$ python -q
>>> import numpy as np
>>> np.set_printoptions(precision=3, suppress=True, linewidth=120)
>>> def rnd(a):
...     return np.round(a, 3) + 0
... 
>>> W0 = np.load("mat.npy")
>>> W0
array([[ 0.178,  0.178,  0.119,  0.319,  0.397],
       [ 0.493,  0.493,  0.345,  0.757,  0.851],
       [ 0.06 ,  0.06 ,  0.04 ,  0.11 ,  0.139],
       [ 0.617,  0.617,  0.446,  0.867,  0.933],
       [-0.345, -0.345, -0.235, -0.578, -0.686],
       [ 0.235,  0.235,  0.159,  0.414,  0.508],
       [-0.291, -0.291, -0.197, -0.501, -0.604],
       [ 0.119,  0.119,  0.08 ,  0.217,  0.273],
       [ 0.06 ,  0.06 ,  0.04 ,  0.11 ,  0.139],
       [ 0.178,  0.178,  0.119,  0.319,  0.397],
       [ 0.716,  0.716,  0.537,  0.929,  0.97 ],
       [-0.178, -0.178, -0.119, -0.319, -0.397],
       [-0.744, -0.744, -0.565, -0.943, -0.978]])
>>> Uu, sigma, Vh = np.linalg.svd(W0)
>>> np.argmax(sigma[:-1] / (sigma[1:] + 1e-6)) + 1
np.int64(4)
>>> other = Uu[:, :4] @ np.diag(sigma[:4]) @ Vh[:4]
>>> rnd(np.linalg.norm(W0 - other) / np.linalg.norm(W0))
np.float64(0.0)
>>> np.linalg.matrix_rank(W0, rtol=0.05)
np.int64(2)
>>> rnd(np.linalg.norm(W0 - other, 2)), rnd(sigma[4])
(np.float64(0.0), np.float64(0.0))
>>> np.linalg.matrix_rank(other)
np.int64(4)
>>> J = np.loadtxt("a.csv", delimiter=",")
>>> J
array([[-3.,  0., -3.,  0., -3.,  0.],
       [-1., -2., -1., -2., -1., -2.],
       [-1.,  0., -1.,  0., -1.,  0.],
       [-3.,  0., -3.,  0., -3.,  0.],
       [-1., -2., -1., -2., -1., -2.],
       [-1.,  0., -1.,  0., -1.,  0.]])
>>> rng = np.random.default_rng(261449)
>>> z = rng.permutation(6)
>>> z
array([2, 4, 1, 3, 5, 0])
>>> other = J[z][:, z]
>>> rnd(np.linalg.det(other)), rnd(np.linalg.det(J[z]))
(np.float64(0.0), np.float64(0.0))
>>> np.allclose(other, J)
False
>>> J.inv()
Traceback (most recent call last):
  File "<python-input-20>", line 1, in <module>
    J.inv()
    ^^^^^
AttributeError: 'numpy.ndarray' object has no attribute 'inv'
>>> rnd(np.sort(np.abs(np.linalg.eigvals(J))))
array([0., 0., 0., 0., 0., 7.])
>>> np.allclose(J, J.T)
False
>>> (J - J.T) / 2
array([[ 0. ,  0.5, -1. ,  1.5, -1. ,  0.5],
       [-0.5,  0. , -0.5, -1. ,  0.5, -1. ],
       [ 1. ,  0.5,  0. ,  1.5,  0. ,  0.5],
       [-1.5,  1. , -1.5,  0. , -0.5,  0. ],
       [ 1. , -0.5,  0. ,  0.5,  0. , -0.5],
       [-0.5,  1. , -0.5,  0. ,  0.5,  0. ]])
>>> u = np.array([4, 0])
>>> np.cross(J[4, :3], J[3, :3])
array([ 6.,  0., -6.])
>>> np.polyval(u, J[4])
array([-4., -8., -4., -8., -4., -8.])
>>> other = np.array([[-2, 5, 4], [0, 5, 0], [0, -2, 4]])
>>> E = other + other.T
>>> E
array([[-4,  5,  4],
       [ 5, 10, -2],
       [ 4, -2,  8]])
>>> proj = np.triu(np.array([[-2, -3, -1], [0, 2, -3], [-2, -3, -3]]), 1) + np.eye(3)
>>> other = proj @ E @ np.linalg.inv(proj)
>>> np.trace(other), np.trace(E)
(np.float64(14.0), np.int64(14))
>>> proj @ E - E @ proj
array([[-19., -40.,   9.],
       [-12.,  21.,  11.],
       [  0.,  12.,  -2.]])
>>> rnd(np.poly(other))
array([  1., -14., -37., 744.])
>>> other
array([[ -23.,  -92., -297.],
       [  -7.,   -5.,  -48.],
       [   4.,   10.,   42.]])
